>>> import numpy as np
>>> np.set_printoptions(precision=2, suppress=True, linewidth=160, floatmode="fixed")
>>> rng = np.random.default_rng(119)
>>> labels = rng.integers(0, 2, 13)
>>> M = np.triu((labels[:, None] == labels) & (rng.random((13, 13)) < 0.8), 1).astype(int)
>>> M += M.T
>>> M
array([[0, 0, 0, 0, 0, 0, 0, 1, 1, 0, 1, 1, 0],
       [0, 0, 1, 1, 0, 1, 1, 0, 0, 0, 0, 0, 1],
       [0, 1, 0, 0, 1, 1, 1, 0, 0, 1, 0, 0, 1],
       [0, 1, 0, 0, 1, 1, 0, 0, 0, 1, 0, 0, 1],
       [0, 0, 1, 1, 0, 1, 1, 0, 0, 1, 0, 0, 0],
       [0, 1, 1, 1, 1, 0, 1, 0, 0, 1, 0, 0, 0],
       [0, 1, 1, 0, 1, 1, 0, 0, 0, 1, 0, 0, 1],
       [1, 0, 0, 0, 0, 0, 0, 0, 1, 0, 1, 1, 0],
       [1, 0, 0, 0, 0, 0, 0, 1, 0, 0, 1, 0, 0],
       [0, 0, 1, 1, 1, 1, 1, 0, 0, 0, 0, 0, 0],
       [1, 0, 0, 0, 0, 0, 0, 1, 1, 0, 0, 0, 0],
       [1, 0, 0, 0, 0, 0, 0, 1, 0, 0, 0, 0, 0],
       [0, 1, 1, 1, 0, 0, 1, 0, 0, 0, 0, 0, 0]])
>>> w, evecs = np.linalg.eigh(M)
>>> np.abs(evecs[:, -1]).round(6).argmax()
np.int64(5)
>>> np.linalg.svd(M, compute_uv=False)
array([5.33, 3.32, 2.71, 1.68, 1.67, 1.10, 1.00, 1.00, 1.00, 1.00, 0.42, 0.36, 0.36])
>>> (w > 1e-8).sum(), (w < -1e-8).sum()
(np.int64(5), np.int64(8))
>>> A = np.load("case0.npy")
>>> A
array([[ -4.15,  -0.02,   1.99,   5.80,   3.85,  -2.02,   5.88,  -0.14],
       [ -6.03,  -3.17,   4.96,   3.99,   3.90,  -0.85,   3.94,   3.04],
       [-10.24,  -8.83,  11.24,  -0.32,   3.84,   0.91,  -0.12,   8.99],
       [ -5.87,   0.00,   2.95,   9.05,   5.87,  -2.93,   8.93,   0.20],
       [ -5.89,  -3.03,   5.04,   3.89,   4.08,  -1.02,   4.05,   3.13],
       [ -5.92,   0.07,   2.75,   8.82,   6.04,  -2.97,   8.97,   0.12],
       [-12.04,  -8.97,  11.99,   2.94,   6.23,   0.10,   3.05,   9.10]])
>>> [round(float(x), 2) for x in np.linalg.svd(A, compute_uv=False)[:3]]
[37.17, 19.76, 0.52]
>>> np.argsort(-np.linalg.norm(A, axis=0).round(6), kind="stable")[:3]
array([0, 2, 6])
>>> round(np.linalg.norm(A, 2) / np.linalg.norm(A), 2)
np.float64(0.88)
>>> def softmax(z):
...     e = np.exp(z - z.max(axis=-1, keepdims=True))
...     return e / e.sum(axis=-1, keepdims=True)
... 
>>> np.round(softmax(10 * A[0]), 2) + 0
array([0.00, 0.00, 0.00, 0.31, 0.00, 0.00, 0.69, 0.00])
>>> np.round(softmax(A[0] + -2), 2) + 0
array([0.00, 0.00, 0.01, 0.44, 0.06, 0.00, 0.48, 0.00])
>>> softmax(A).sum(axis=1)
array([1.00, 1.00, 1.00, 1.00, 1.00, 1.00, 1.00])
>>> scores = A @ A.T / np.sqrt(8)
>>> print(np.round(softmax(scores), 2) + 0)
[[0.00 0.00 0.00 0.55 0.00 0.45 0.00]
 [0.00 0.00 0.00 0.00 0.00 0.00 1.00]
 [0.00 0.00 0.00 0.00 0.00 0.00 1.00]
 [0.00 0.00 0.00 0.58 0.00 0.42 0.00]
 [0.00 0.00 0.00 0.00 0.00 0.00 1.00]
 [0.00 0.00 0.00 0.57 0.00 0.43 0.00]
 [0.00 0.00 0.00 0.00 0.00 0.00 1.00]]
>>> print(np.round(softmax(scores + np.triu(np.full(scores.shape, -np.inf), 1)), 2) + 0)
[[1.00 0.00 0.00 0.00 0.00 0.00 0.00]
 [0.00 1.00 0.00 0.00 0.00 0.00 0.00]
 [0.00 0.00 1.00 0.00 0.00 0.00 0.00]
 [0.00 0.00 0.00 1.00 0.00 0.00 0.00]
 [0.00 0.00 1.00 0.00 0.00 0.00 0.00]
 [0.00 0.00 0.00 0.57 0.00 0.43 0.00]
 [0.00 0.00 0.00 0.00 0.00 0.00 1.00]]
>>> x = np.array([3, 0, 3, 3, 2, 1, 1, 0])
>>> (A @ x).argmax()
np.int64(3)
>>> np.sign((A @ x).round(6))
array([1.00, 1.00, 1.00, 1.00, 1.00, 1.00, 1.00])
>>> x = np.array([3, 0, 2, 0, 2, 1, 2, 0])
>>> a = np.maximum(A @ x, 0)
>>> np.flatnonzero(a > 1e-9)
array([0, 1, 2, 3, 4, 5, 6])
>>> np.tanh(A @ x)
array([1.00, 1.00, 0.11, 1.00, 1.00, 1.00, 1.00])
>>> A.T @ a
array([-377.44, -102.89,  253.66,  393.33,  309.91, -118.59,  396.10,  108.02])
>>> cov = A.T @ A
>>> round(np.trace(cov), 2), round(float((A ** 2).sum()), 2)
(np.float64(1772.75), 1772.75)
>>> other = np.array([[3, 2, 0, 2, 0, 3, 0, 2, 0, 0, 3, 0, 0],
...     [0, 3, 2, 3, 0, 1, 3, 3, 3, 0, 2, 1, 2],
...     [3, 2, 3, 1, 1, 0, 1, 2, 1, 1, 1, 0, 1],
...     [1, 3, 0, 3, 0, 2, 0, 1, 2, 0, 0, 1, 2],
...     [1, 3, 2, 1, 3, 2, 2, 2, 1, 1, 0, 1, 0],
...     [1, 1, 3, 1, 0, 0, 2, 3, 2, 1, 0, 1, 3],
...     [0, 0, 2, 3, 1, 2, 1, 3, 0, 3, 2, 3, 1],
...     [2, 3, 2, 2, 0, 2, 2, 2, 3, 0, 1, 2, 1],
...     [0, 0, 1, 0, 1, 3, 1, 3, 2, 0, 0, 3, 3],
...     [0, 3, 1, 3, 0, 0, 1, 1, 2, 0, 2, 1, 1],
...     [2, 2, 0, 0, 0, 0, 1, 2, 0, 1, 0, 0, 3],
...     [3, 3, 1, 3, 3, 3, 3, 0, 2, 1, 0, 1, 3],
...     [2, 2, 1, 3, 1, 2, 2, 0, 3, 0, 2, 3, 3]])
>>> mat = np.triu(other, 1)
>>> mat
array([[0, 2, 0, 2, 0, 3, 0, 2, 0, 0, 3, 0, 0],
       [0, 0, 2, 3, 0, 1, 3, 3, 3, 0, 2, 1, 2],
       [0, 0, 0, 1, 1, 0, 1, 2, 1, 1, 1, 0, 1],
       [0, 0, 0, 0, 0, 2, 0, 1, 2, 0, 0, 1, 2],
       [0, 0, 0, 0, 0, 2, 2, 2, 1, 1, 0, 1, 0],
       [0, 0, 0, 0, 0, 0, 2, 3, 2, 1, 0, 1, 3],
       [0, 0, 0, 0, 0, 0, 0, 3, 0, 3, 2, 3, 1],
       [0, 0, 0, 0, 0, 0, 0, 0, 3, 0, 1, 2, 1],
       [0, 0, 0, 0, 0, 0, 0, 0, 0, 0, 0, 3, 3],
       [0, 0, 0, 0, 0, 0, 0, 0, 0, 0, 2, 1, 1],
       [0, 0, 0, 0, 0, 0, 0, 0, 0, 0, 0, 0, 3],
       [0, 0, 0, 0, 0, 0, 0, 0, 0, 0, 0, 0, 3],
       [0, 0, 0, 0, 0, 0, 0, 0, 0, 0, 0, 0, 0]])
>>> round(np.trace(np.linalg.pinv(mat) @ mat), 2)
np.float64(11.0)
>>> try:
...     np.linalg.inv(mat)
... except np.linalg.LinAlgError as e:
...     print(repr(e))
... 
LinAlgError('Singular matrix')
>>> np.unique(mat.round(6), axis=0).shape
(12, 13)
>>> np.allclose(mat[:-1].T @ np.linalg.lstsq(mat[:-1].T, mat[-1])[0], mat[-1])
True
>>> np.abs(np.diag(np.linalg.qr(mat)[1])) > 1e-9
array([False, False, False, False, False, False, False, False, False, False, False, False, False])
